$ ipython --no-banner

In [1]: import numpy as np

In [2]: np.set_printoptions(suppress=True, linewidth=140)

In [3]: arr = np.array([[2, 0, 0, 0, 0, 0],
   ...:     [0, 2, 0, 0, 0, 0],
   ...:     [0, 0, 1, 0, 0, 0],
   ...:     [0, 0, 0, 2, 0, 0],
   ...:     [0, 0, 0, 0, 1, 0],
   ...:     [0, 0, 0, 0, 0, 0]])

In [4]: # triangular

In [5]: left, s, Vt = np.linalg.svd(arr)

In [6]: vecs = Vt[:(s > 1e-8).sum()]

In [7]: rng = np.random.default_rng(8091)

In [8]: x0 = arr[0] + 5 * arr[5] + rng.integers(2) * np.eye(6)[2]

In [9]: x0
Out[9]: array([2., 0., 1., 0., 0., 0.])

In [10]: np.diag(vecs.T @ vecs)
Out[10]: array([1., 1., 1., 1., 1., 0.])

In [11]: blk = np.stack([arr, -3 * arr, arr[::-1]])

In [12]: blk.sum(axis=0)
Out[12]: 
array([[-4,  0,  0,  0,  0,  0],
       [ 0, -4,  0,  0,  1,  0],
       [ 0,  0, -2,  2,  0,  0],
       [ 0,  0,  1, -4,  0,  0],
       [ 0,  2,  0,  0, -2,  0],
       [ 2,  0,  0,  0,  0,  0]])

In [13]: np.round(np.linalg.det(blk), 3)
Out[13]: array([0., 0., 0.])

In [14]: np.einsum("bij,cij->bc", blk, blk)
Out[14]: 
array([[ 14, -42,   0],
       [-42, 126,   0],
       [  0,   0,  14]])

In [15]: np.linalg.matrix_rank(blk.reshape(3, -1))
Out[15]: np.int64(2)

In [16]: round(np.abs(np.linalg.eigvals(arr)).max(), 3)
Out[16]: np.float64(2.0)

In [17]: np.linalg.matrix_power(arr, 3)
Out[17]: 
array([[8, 0, 0, 0, 0, 0],
       [0, 8, 0, 0, 0, 0],
       [0, 0, 1, 0, 0, 0],
       [0, 0, 0, 8, 0, 0],
       [0, 0, 0, 0, 1, 0],
       [0, 0, 0, 0, 0, 0]])

In [18]: arr @ arr
Out[18]: 
array([[4, 0, 0, 0, 0, 0],
       [0, 4, 0, 0, 0, 0],
       [0, 0, 1, 0, 0, 0],
       [0, 0, 0, 4, 0, 0],
       [0, 0, 0, 0, 1, 0],
       [0, 0, 0, 0, 0, 0]])

In [19]: np.allclose(arr @ arr.T, arr.T @ arr)
Out[19]: True

In [20]: np.round(np.linalg.det(arr), 3)
Out[20]: np.float64(0.0)

In [21]: np.trace(arr)
Out[21]: np.int64(8)
